% ipython --no-banner

In [1]: import numpy as np

In [2]: np.set_printoptions(suppress=True, linewidth=120)

In [3]: A = np.load("out4.npy")

In [4]: A
Out[4]: 
array([[-1,  0,  1],
       [ 2,  3,  4],
       [ 5,  6,  7]])

In [5]: round(np.linalg.det(A.T), 3)
Out[5]: np.float64(0.0)

In [6]: np.einsum("ii->", A)
Out[6]: np.int64(9)

In [7]: np.round(np.poly(A), 3) + 0
Out[7]: array([  1.,  -9., -18.,   0.])

In [8]: np.einsum("ij,ji->", A, A)
Out[8]: np.int64(117)

In [9]: np.kron(np.eye(2, dtype=int), A)
Out[9]: 
array([[-1,  0,  1,  0,  0,  0],
       [ 2,  3,  4,  0,  0,  0],
       [ 5,  6,  7,  0,  0,  0],
       [ 0,  0,  0, -1,  0,  1],
       [ 0,  0,  0,  2,  3,  4],
       [ 0,  0,  0,  5,  6,  7]])

In [10]: round(np.linalg.eigvals(A).sum().real, 3)
Out[10]: np.float64(9.0)

In [11]: U, sigma, Vh = np.linalg.svd(A)

In [12]: np.argmax(sigma[:-1] / (sigma[1:] + 1e-6)) + 1
Out[12]: np.int64(2)

In [13]: Y = U[:, :2] @ np.diag(sigma[:2]) @ Vh[:2]

In [14]: round(np.linalg.norm(A - Y) / np.linalg.norm(A), 3)
Out[14]: np.float64(0.0)

In [15]: round(float(np.linalg.norm(A - Y, 2)), 3), round(sigma[2], 3)
Out[15]: (0.0, np.float64(0.0))

In [16]: np.linalg.matrix_rank(A, rtol=0.05)
Out[16]: np.int64(2)

In [17]: np.linalg.matrix_rank(Y)
Out[17]: np.int64(2)

In [18]: round(np.abs(A - Y).max(), 3)
Out[18]: np.float64(0.0)

In [19]: np.abs(np.diag(np.linalg.qr(A)[1])) > 1e-9
Out[19]: array([ True,  True, False])

In [20]: np.allclose(A[:-1].T @ np.linalg.lstsq(A[:-1].T, A[-1])[0], A[-1])
Out[20]: True

In [21]: arr = np.array([[-3, 1, -2], [3, -1, 1], [-2, 3, 2]])

In [22]: arr[:, 0] = 5 * arr[:, 2]

In [23]: arr
Out[23]: 
array([[-10,   1,  -2],
       [  5,  -1,   1],
       [ 10,   3,   2]])

In [24]: rng = np.random.default_rng(65609)

In [25]: labels = rng.permutation(3)

In [26]: labels
Out[26]: array([2, 1, 0])

In [27]: Y = arr[labels][:, labels]

In [28]: np.diag(Y)
Out[28]: array([  2,  -1, -10])

In [29]: round(np.linalg.det(Y), 3), round(float(np.linalg.det(arr[labels])), 3)
Out[29]: (np.float64(0.0), 0.0)

In [30]: Y
Out[30]: 
array([[  2,   3,  10],
       [  1,  -1,   5],
       [ -2,   1, -10]])

In [31]: np.round(np.linalg.eigvals(arr), 3) + 0
Out[31]: array([-9.,  0.,  0.])

In [32]: round(np.linalg.det(arr[::-1]), 3)
Out[32]: np.float64(0.0)

In [33]: np.round(np.poly(arr), 3) + 0
Out[33]: array([1., 9., 0., 0.])

In [34]: round(float(np.linalg.det(2 * arr)), 3), round(float(np.linalg.det(arr)), 3)
Out[34]: (0.0, 0.0)

In [35]: np.einsum("ii->", arr)
Out[35]: np.int64(-9)

In [36]: vec = np.array([2, 2, 2])

In [37]: a = np.maximum(arr @ vec, 0)

In [38]: a
Out[38]: array([ 0, 10, 30])

In [39]: arr * (a > 1e-9)[:, None]
Out[39]: 
array([[ 0,  0,  0],
       [ 5, -1,  1],
       [10,  3,  2]])

In [40]: arr.T @ a
Out[40]: array([350,  80,  70])

In [41]: np.maximum(arr @ (3 * vec), 0)
Out[41]: array([ 0, 30, 90])

In [42]: np.maximum(arr @ vec, 0) - np.maximum(-arr @ vec, 0)
Out[42]: array([-22,  10,  30])

In [43]: np.flatnonzero(a > 1e-9)
Out[43]: array([1, 2])

In [44]: rank = np.linalg.matrix_rank(arr)

In [45]: rank
Out[45]: np.int64(2)

In [46]: null = np.linalg.svd(arr)[2][rank:].T

In [47]: np.round(arr @ null, 3) + 0
Out[47]: 
array([[0.],
       [0.],
       [0.]])

In [48]: [int(np.linalg.matrix_rank(arr[:i])) for i in range(1, len(arr) + 1)]
Out[48]: [1, 2, 2]

In [49]: [int(np.linalg.matrix_rank(np.delete(arr, i, axis=0))) for i in range(3)]
Out[49]: [2, 2, 2]

In [50]: U, sigma, Vh = np.linalg.svd(arr)

In [51]: sigma.round(3) + 0
Out[51]: array([15.331,  3.155,  0.   ])

In [52]: Y = U[:, :2] @ np.diag(sigma[:2]) @ Vh[:2]

In [53]: np.round(np.linalg.norm(arr - Y, 2), 3), round(float(sigma[2]), 3)
Out[53]: (np.float64(0.0), 0.0)

In [54]: np.round(np.abs(arr - Y).max(), 3)
Out[54]: np.float64(0.0)

In [55]: O, _ = np.linalg.qr(np.array([[-0.1, -1.1], [0.1, 0.6]]))

In [56]: mat = O[:, :2]

In [57]: mat.round(3)
Out[57]: 
array([[-0.707,  0.707],
       [ 0.707,  0.707]])

In [58]: # symmetric, so the eigenvalues are real

In [59]: t = np.radians(30)

In [60]: Rm = np.eye(3)

In [61]: Rm[1, 1] = Rm[0, 0] = np.cos(t)

In [62]: Rm[1, 0], Rm[0, 1] = -np.sin(t), np.sin(t)

In [63]: Rm.round(3)
Out[63]: 
array([[ 0.866,  0.5  ,  0.   ],
       [-0.5  ,  0.866,  0.   ],
       [ 0.   ,  0.   ,  1.   ]])

In [64]: Y = A @ Rm.T

In [65]: np.round(np.abs(Y - A).max(axis=0), 3)
Out[65]: array([2.33 , 3.304, 0.   ])

In [66]: np.round(np.linalg.svd(A, compute_uv=False), 3) + 0, np.round(np.linalg.svd(Y, compute_uv=False), 3) + 0
Out[66]: (array([11.776,  1.529,  0.   ]), array([11.776,  1.529,  0.   ]))

In [67]: np.allclose(np.linalg.norm(A, axis=1), np.linalg.norm(Y, axis=1))
Out[67]: True

In [68]: def softmax(z):
    ...:     e = np.exp(z - z.max(axis=-1, keepdims=True))
    ...:     return e / e.sum(axis=-1, keepdims=True)
    ...: 

In [69]: np.round(softmax(Rm[2] + 4), 3)
Out[69]: array([0.212, 0.212, 0.576])

In [70]: np.round(softmax(Rm[2]), 3)
Out[70]: array([0.212, 0.212, 0.576])

In [71]: att = Rm @ Rm.T / np.sqrt(3)

In [72]: np.round(softmax(att)[2] @ Rm, 3)
Out[72]: array([0.097, 0.361, 0.471])

In [73]: softmax(att).round(6).argmax(axis=1)
Out[73]: array([0, 1, 2])

In [74]: np.round(softmax(att), 3)
Out[74]: 
array([[0.471, 0.264, 0.264],
       [0.264, 0.471, 0.264],
       [0.264, 0.264, 0.471]])

In [75]: vals, V = np.linalg.eig(mat)

In [76]: mat @ V[:, 0] - vals[0] * V[:, 0]
Out[76]: array([0., 0.])

In [77]: X = np.loadtxt("mat.csv", delimiter=",")

In [78]: X
Out[78]: 
array([[-2.,  2.,  0.,  0.,  0.,  0.],
       [ 2., -1.,  0.,  0.,  0.,  0.],
       [ 0., -1.,  0.,  0.,  0.,  0.],
       [ 0.,  0., -2.,  2.,  0.,  0.],
       [ 0.,  0.,  2., -1.,  0.,  0.],
       [ 0.,  0.,  0., -1.,  0.,  0.],
       [ 0.,  0.,  0.,  0., -2.,  2.],
       [ 0.,  0.,  0.,  0.,  2., -1.],
       [ 0.,  0.,  0.,  0.,  0., -1.]])

In [79]: vec = np.array([-2, 2, 1, -2, -1, 1])

In [80]: y = X @ vec

In [81]: np.round(np.linalg.solve(X.T @ X, X.T @ y), 3)
Out[81]: array([-2.,  2.,  1., -2., -1.,  1.])

In [82]: np.round(np.linalg.pinv(X) @ X, 3) + 0
Out[82]: 
array([[1., 0., 0., 0., 0., 0.],
       [0., 1., 0., 0., 0., 0.],
       [0., 0., 1., 0., 0., 0.],
       [0., 0., 0., 1., 0., 0.],
       [0., 0., 0., 0., 1., 0.],
       [0., 0., 0., 0., 0., 1.]])

In [83]: np.round(np.linalg.lstsq(X, y)[0], 3)
Out[83]: array([-2.,  2.,  1., -2., -1.,  1.])

In [84]: y = y + 0.05 * rng.normal(size=9)

In [85]: y.round(3)
Out[85]: array([ 8.034, -5.99 , -1.989, -6.025,  4.031,  2.012,  4.01 , -3.103, -1.07 ])

In [86]: beta, *_ = np.linalg.lstsq(X, y)

In [87]: round(np.linalg.norm(y - X @ beta), 3)
Out[87]: np.float64(0.1)

In [88]: beta.round(3)
Out[88]: array([-2.001,  2.007,  1.009, -2.006, -1.017,  1.015])

In [89]: np.round(X.T @ (y - X @ beta), 3) + 0
Out[89]: array([0., 0., 0., 0., 0., 0.])

In [90]: [round(float(np.linalg.norm(np.linalg.solve(X.T @ X + lam * np.eye(6), X.T @ y))), 2) for lam in (0, 1, 10, 100)]
Out[90]: [3.89, 3.54, 2.14, 0.44]

In [91]: beta.round()
Out[91]: array([-2.,  2.,  1., -2., -1.,  1.])
